$ python -q
>>> import numpy as np
>>> import numpy.linalg as la
>>> np.set_printoptions(suppress=True, linewidth=100)
>>> def rnd(a):
...     return np.round(a, 2) + 0
... 
>>> K = np.loadtxt("w.csv", delimiter=",")
>>> K
array([[1.  , 0.5 , 0.25],
       [0.5 , 1.  , 0.5 ],
       [0.25, 0.5 , 1.  ]])
>>> # symmetric, so the eigenvalues are real
>>> u = np.array([2, -5, -5])
>>> out = K + np.outer(u, np.eye(3)[2])
>>> la.matrix_rank(la.inv(out) - la.inv(K), tol=1e-8)
np.int64(1)
>>> out = np.array([[-2, -2, -2], [3, 5, -3]])
>>> Z = np.kron(out, K)
>>> Z.shape
(6, 9)
>>> ev, vecs = la.eigh(K)
>>> rnd(vecs.T @ K @ vecs)
array([[0.41, 0.  , 0.  ],
       [0.  , 0.75, 0.  ],
       [0.  , 0.  , 1.84]])
>>> rnd(vecs.T @ vecs)
array([[1., 0., 0.],
       [0., 1., 0.],
       [0., 0., 1.]])
>>> print(rnd(la.svd(K, compute_uv=False)))
[1.84 0.75 0.41]
>>> A = np.array([[1, 0, 2, 3],
...     [1, 0, 5, 9],
...     [1, 0, 5, 9],
...     [1, 0, 5, 9],
...     [1, 0, 3, 5],
...     [1, 0, 4, 7],
...     [1, 0, 5, 9],
...     [1, 0, 3, 5],
...     [1, 0, 3, 5],
...     [1, 0, 4, 7],
...     [1, 0, 5, 9],
...     [1, 0, 3, 5],
...     [1, 0, 4, 7],
...     [1, 0, 4, 7],
...     [1, 0, 3, 5]])
>>> left, sig, vt = la.svd(A)
>>> rnd(sig)
array([31.41,  1.12,  0.  ,  0.  ])
>>> out = left[:, :2] @ np.diag(sig[:2]) @ vt[:2]
>>> rnd(np.abs(A - out).max())
np.float64(0.0)
>>> rnd(la.norm(A - out, 2)), rnd(sig[2])
(np.float64(0.0), np.float64(0.0))
>>> la.matrix_rank(A, rtol=0.05)
np.int64(1)
>>> print(rnd(la.norm(A, 2) / la.norm(A)))
1.0
>>> W1 = np.array([[-2, 0, -1], [-3, 1, 3], [0, 1, 0], [-2, 2, -1]])
>>> b = np.array([6, -7, 6])
>>> act = np.maximum(A @ W1 + b, 0)
>>> act
array([[ 0,  1,  2],
       [ 0, 16,  0],
       [ 0, 16,  0],
       [ 0, 16,  0],
       [ 0,  6,  0],
       [ 0, 11,  0],
       [ 0, 16,  0],
       [ 0,  6,  0],
       [ 0,  6,  0],
       [ 0, 11,  0],
       [ 0, 16,  0],
       [ 0,  6,  0],
       [ 0, 11,  0],
       [ 0, 11,  0],
       [ 0,  6,  0]])
>>> Z = np.array([[2, 1, -2], [1, 2, 0], [-1, 2, -1]])
>>> act @ Z
array([[-1,  6, -2],
       [16, 32,  0],
       [16, 32,  0],
       [16, 32,  0],
       [ 6, 12,  0],
       [11, 22,  0],
       [16, 32,  0],
       [ 6, 12,  0],
       [ 6, 12,  0],
       [11, 22,  0],
       [16, 32,  0],
       [ 6, 12,  0],
       [11, 22,  0],
       [11, 22,  0],
       [ 6, 12,  0]])
>>> E = np.loadtxt("run15.csv", delimiter=",")
>>> E
array([[  78.,   23.,  -63.,    3.,   49.],
       [  23.,  118.,  -62., -118.,   30.],
       [ -63.,  -62.,  105.,   23.,  -42.],
       [   3., -118.,   23.,  154.,  -20.],
       [  49.,   30.,  -42.,  -20.,   34.]])
>>> left, sig, vt = la.svd(E)
>>> vecs = vt[:(sig > 1e-8).sum()]
>>> rng = np.random.default_rng(54)
>>> x = E[4] + 3 * E[0] + rng.integers(2) * np.eye(5)[2]
>>> x
array([ 283.,   99., -231.,  -11.,  181.])
>>> np.allclose(vecs.T @ vecs @ x, x)
True
>>> rnd(la.norm(x - vecs.T @ vecs @ x))
np.float64(0.0)
>>> rnd(np.diag(vecs.T @ vecs))
array([0.72, 0.99, 1.  , 0.97, 0.32])
>>> rnd(vecs.T @ vecs)
array([[ 0.72,  0.04,  0.01,  0.09,  0.44],
       [ 0.04,  0.99,  0.  , -0.01, -0.07],
       [ 0.01,  0.  ,  1.  ,  0.  , -0.02],
       [ 0.09, -0.01,  0.  ,  0.97, -0.15],
       [ 0.44, -0.07, -0.02, -0.15,  0.32]])
>>> ev, vecs = la.eigh(E)
>>> np.abs(vecs[:, -1]).round(6).argmax()
np.int64(1)
>>> print(rnd(la.svd(E, compute_uv=False)))
[294.45 156.95  32.93   4.67   0.  ]
>>> rnd(la.eigvalsh(E + 2 * np.eye(5)))
array([  2.  ,   6.67,  34.93, 158.95, 296.45])
>>> (ev > 1e-8).sum(), (ev < -1e-8).sum()
(np.int64(4), np.int64(0))
>>> rnd(ev)
array([  0.  ,   4.67,  32.93, 156.95, 294.45])
>>> rnd(la.eigvalsh(E @ E))
array([    0.  ,    21.8 ,  1084.14, 24633.38, 86703.68])
>>> arr = np.cumsum(np.array([[-5, 1, 3, 2],
...     [0, 2, -5, -3],
...     [3, 1, 2, 1],
...     [-4, 1, -3, -3],
...     [-5, -4, 4, 0],
...     [-2, -1, -2, 5],
...     [5, 1, -4, -5],
...     [3, 5, -3, 4],
...     [-5, 4, -4, 2],
...     [-3, 4, 2, -1],
...     [0, 4, -1, 2],
...     [-4, -5, 2, 3],
...     [3, 5, 0, -4],
...     [-5, 5, -3, 0],
...     [-3, -4, -2, -5],
...     [-4, 0, 4, -4],
...     [2, 1, -5, -3]]), axis=0)
>>> arr
array([[ -5,   1,   3,   2],
       [ -5,   3,  -2,  -1],
       [ -2,   4,   0,   0],
       [ -6,   5,  -3,  -3],
       [-11,   1,   1,  -3],
       [-13,   0,  -1,   2],
       [ -8,   1,  -5,  -3],
       [ -5,   6,  -8,   1],
       [-10,  10, -12,   3],
       [-13,  14, -10,   2],
       [-13,  18, -11,   4],
       [-17,  13,  -9,   7],
       [-14,  18,  -9,   3],
       [-19,  23, -12,   3],
       [-22,  19, -14,  -2],
       [-26,  19, -10,  -6],
       [-24,  20, -15,  -9]])
>>> out = arr / la.norm(arr, axis=1)
Traceback (most recent call last):
  File "<python-input-51>", line 1, in <module>
    out = arr / la.norm(arr, axis=1)
          ~~~~^~~~~~~~~~~~~~~~~~~~~~
ValueError: operands could not be broadcast together with shapes (17,4) (17,) 
>>> out = arr / la.norm(arr, axis=1, keepdims=True)
>>> cov = out @ out.T
>>> rnd(np.degrees(np.arccos(np.clip(cov[14, 16], -1, 1))))
np.float64(11.05)
>>> print(np.argwhere(np.triu(np.abs(cov) > 0.95, 1)))
[[ 1  3]
 [ 1 14]
 [ 1 15]
 [ 1 16]
 [ 3 14]
 [ 3 15]
 [ 3 16]
 [ 7  8]
 [ 7  9]
 [ 8  9]
 [ 8 10]
 [ 9 10]
 [ 9 11]
 [ 9 12]
 [ 9 13]
 [ 9 14]
 [10 11]
 [10 12]
 [10 13]
 [10 14]
 [11 12]
 [11 13]
 [12 13]
 [12 14]
 [13 14]
 [14 15]
 [14 16]
 [15 16]]
>>> print(rnd(cov[14]))
[0.41 0.98 0.83 0.96 0.68 0.69 0.84 0.92 0.94 0.98 0.95 0.94 0.96 0.97 1.   0.98 0.98]
>>> mat = np.load("case12.npy")
>>> mat
array([[ 0, -1,  0,  0],
       [-1,  0,  0,  0],
       [ 0,  0,  0,  0],
       [ 0,  0,  0,  0],
       [ 0,  0,  1,  2]])
>>> # rows 2 and 3 are equal
>>> left, sig, vt = la.svd(mat)
>>> rnd(sig)
array([2.24, 1.  , 1.  , 0.  ])
>>> out = left[:, :3] @ np.diag(sig[:3]) @ vt[:3]
>>> print(rnd(np.abs(mat - out).max()))
0.0
>>> la.matrix_rank(out)
np.int64(3)
>>> rnd(la.norm(mat - out) / la.norm(mat))
np.float64(0.0)
>>> m1 = np.loadtxt("mat.csv", delimiter=",")
>>> rnd(m1)
array([[ 1.28,  0.56, -0.59],
       [ 0.56,  0.34,  0.06],
       [-0.59,  0.06,  1.38]])
>>> # symmetric
>>> cov = m1.T @ m1
>>> rnd(np.trace(cov)), rnd((m1 ** 2).sum())
(np.float64(5.0), np.float64(5.0))
>>> print(np.allclose(cov, cov.T))
True
>>> rnd(np.diag(cov))
array([2.31, 0.44, 2.26])
>>> J = np.loadtxt("a.csv", delimiter=",")
>>> J
array([[2., 2., 0., 2.],
       [0., 1., 2., 1.],
       [2., 2., 0., 2.]])
>>> # column 3 repeats column 1
>>> blk = np.stack([J, 4 * J, J[::-1]])
>>> la.matrix_rank(blk.reshape(3, -1))
np.int64(1)
>>> M = np.loadtxt("sample8.csv", delimiter=",")
>>> rnd(M)
array([[ 1.25, -3.09,  1.9 ],
       [ 3.54, -0.27, -1.42],
       [-1.4 , -0.66, -3.64],
       [-0.12, -2.53, -0.6 ],
       [ 1.6 ,  2.67, -0.46]])
>>> rnd(la.norm(M, axis=1))
array([3.84, 3.82, 3.96, 2.6 , 3.15])
>>> print(rnd(la.norm(M, 2)))
5.0
>>> la.norm(M, axis=1).argmax()
np.int64(2)
>>> rnd(la.norm(M[1], 1)), rnd(la.norm(M[1], np.inf))
(np.float64(5.23), np.float64(3.54))
>>> rnd(la.norm(M, axis=0))
array([4.31, 4.86, 4.41])
>>> rnd(la.norm(M, "nuc"))
np.float64(13.55)
>>> labels = rng.permutation(3)
>>> out = M[:, labels] * rng.choice([-1, 1], 3)
>>> rnd(out)
array([[ 1.25,  1.9 ,  3.09],
       [ 3.54, -1.42,  0.27],
       [-1.4 , -3.64,  0.66],
       [-0.12, -0.6 ,  2.53],
       [ 1.6 , -0.46, -2.67]])
>>> left, _, vt = la.svd(M.T @ out)
>>> labels
array([0, 2, 1])
